% ipython --no-banner

In [1]: import numpy as np

In [2]: np.set_printoptions(precision=2, suppress=True, linewidth=100)

In [3]: X = np.maximum(np.array([[-5, -2, -5],
   ...:     [1, 0, -3],
   ...:     [4, -2, 0],
   ...:     [1, -5, 4],
   ...:     [-2, 5, 4],
   ...:     [-2, -5, -5],
   ...:     [-5, -5, 4],
   ...:     [3, 2, 4],
   ...:     [1, 4, 5],
   ...:     [0, -4, -4],
   ...:     [-4, 5, -5],
   ...:     [-2, 1, 0],
   ...:     [-3, -1, -1],
   ...:     [5, 5, -4],
   ...:     [4, -4, -2],
   ...:     [-5, 2, 1],
   ...:     [2, 0, -2],
   ...:     [-1, -4, 4],
   ...:     [1, -3, -3],
   ...:     [3, 3, 0]]) @ np.array([[0, 1, 2, 3], [2, 0, 5, 2], [4, 4, 5, 1]]) + np.array([1, 2, 0, 3]), 0)

In [4]: X
Out[4]: 
array([[ 0,  0,  0,  0],
       [ 0,  0,  0,  3],
       [ 0,  6,  0, 11],
       [ 7, 19,  0,  0],
       [27, 16, 41, 11],
       [ 0,  0,  0,  0],
       [ 7, 13,  0,  0],
       [21, 21, 36, 20],
       [29, 23, 47, 19],
       [ 0,  0,  0,  0],
       [ 0,  0,  0,  0],
       [ 3,  0,  1,  0],
       [ 0,  0,  0,  0],
       [ 0,  0, 15, 24],
       [ 0,  0,  0,  5],
       [ 9,  1,  5,  0],
       [ 0,  0,  0,  7],
       [ 9, 17,  0,  0],
       [ 0,  0,  0,  0],
       [ 7,  5, 21, 18]])

In [5]: # rows 0 and 5 are equal

In [6]: z = X[:, 2] > np.median(X[:, 2])

In [7]: r0 = X[z].mean(axis=0) - X[~z].mean(axis=0)

In [8]: r0
Out[8]: array([11.95,  5.2 , 23.71, 11.14])

In [9]: np.argsort(-np.abs(r0).round(6), kind="stable")
Out[9]: array([2, 0, 3, 1])

In [10]: (((X - X.mean(axis=0)) @ r0 > 0) == z).mean()
Out[10]: np.float64(0.9)

In [11]: z.astype(int)
Out[11]: array([0, 0, 0, 0, 1, 0, 0, 1, 1, 0, 0, 1, 0, 1, 0, 1, 0, 0, 0, 1])

In [12]: Ac = X - X.mean(axis=0)

In [13]: V = np.linalg.svd(Ac)[2][:3]

In [14]: out = Ac - Ac @ V.T @ V

In [15]: np.linalg.norm(out, axis=1).round(6).argmax()
Out[15]: np.int64(15)

In [16]: (Ac @ V.T).std(axis=0)
Out[16]: array([19.1 ,  7.3 ,  4.48])

In [17]: out.std(axis=0)
Out[17]: array([0.86, 0.32, 0.51, 0.38])

In [18]: np.round(np.linalg.norm(out) / np.linalg.norm(Ac), 2)
Out[18]: np.float64(0.05)

In [19]: hat = X @ np.linalg.solve(X.T @ X, X.T)

In [20]: np.allclose(hat @ hat, hat)
Out[20]: True

In [21]: round(np.trace(hat), 2)
Out[21]: np.float64(4.0)

In [22]: data = np.array([[10, 3, -10], [3, -6, 1], [-10, 1, 2]])

In [23]: data
Out[23]: 
array([[ 10,   3, -10],
       [  3,  -6,   1],
       [-10,   1,   2]])

In [24]: # symmetric, so the eigenvalues are real

In [25]: W = np.array([[4, -5, -3, 1, 4], [-1, -4, -1, -2, 2], [-1, -5, 5, 3, 4]])

In [26]: b = np.array([0, 4, -3, -3, 3])

In [27]: hid = np.maximum(data @ W + b, 0)

In [28]: (hid > 0).astype(int)
Out[28]: 
array([[1, 0, 0, 0, 1],
       [1, 1, 0, 1, 1],
       [0, 1, 1, 0, 0]])

In [29]: W2 = np.array([[0, 0, 1], [1, 1, 0], [0, 1, 2], [2, 2, 1], [0, 2, 1]])

In [30]: hid @ W2
Out[30]: 
array([[ 0, 18, 56],
       [38, 52, 39],
       [40, 76, 72]])

In [31]: W @ W2
Out[31]: 
array([[-3,  2,  3],
       [-8, -5, -3],
       [ 1, 14, 16]])

In [32]: np.round(np.linalg.eigvalsh(data).min(), 2)
Out[32]: np.float64(-8.06)

In [33]: vec = np.array([2, 2, 2])

In [34]: target = data @ vec

In [35]: b, lr = np.zeros(3), 1 / np.linalg.norm(data, 2) ** 2

In [36]: for i in range(60):
    ...:     b -= lr * data.T @ (data @ b - target)
    ...:     if i % 10 == 0: print(i, round(np.linalg.norm(data @ b - target), 2))
    ...: 
0 9.47
10 7.05
20 5.27
30 3.93
40 2.94
50 2.19

In [37]: round(np.linalg.cond(data), 2)
Out[37]: np.float64(5.9)

In [38]: J = np.load("mat.npy")

In [39]: J
Out[39]: 
array([[-2, -1,  0,  1,  2,  3,  4,  5,  6,  7,  8],
       [ 9, 10, 11, 12, 13, 14, 15, 16, 17, 18, 19],
       [20, 21, 22, 23, 24, 25, 26, 27, 28, 29, 30],
       [31, 32, 33, 34, 35, 36, 37, 38, 39, 40, 41],
       [42, 43, 44, 45, 46, 47, 48, 49, 50, 51, 52]])

In [40]: U, sv, VT = np.linalg.svd(J, full_matrices=False)

In [41]: np.round(VT @ VT.T, 2) + 0
Out[41]: 
array([[1., 0., 0., 0., 0.],
       [0., 1., 0., 0., 0.],
       [0., 0., 1., 0., 0.],
       [0., 0., 0., 1., 0.],
       [0., 0., 0., 0., 1.]])

In [42]: np.round(U.T @ U, 2) + 0
Out[42]: 
array([[1., 0., 0., 0., 0.],
       [0., 1., 0., 0., 0.],
       [0., 0., 1., 0., 0.],
       [0., 0., 0., 1., 0.],
       [0., 0., 0., 0., 1.]])

In [43]: sv.round(2) + 0
Out[43]: array([219.28,  12.34,   0.  ,   0.  ,   0.  ])

In [44]: np.round(np.sqrt((sv ** 2).sum()), 2), round(float(np.linalg.norm(J)), 2)
Out[44]: (np.float64(219.62), 219.62)
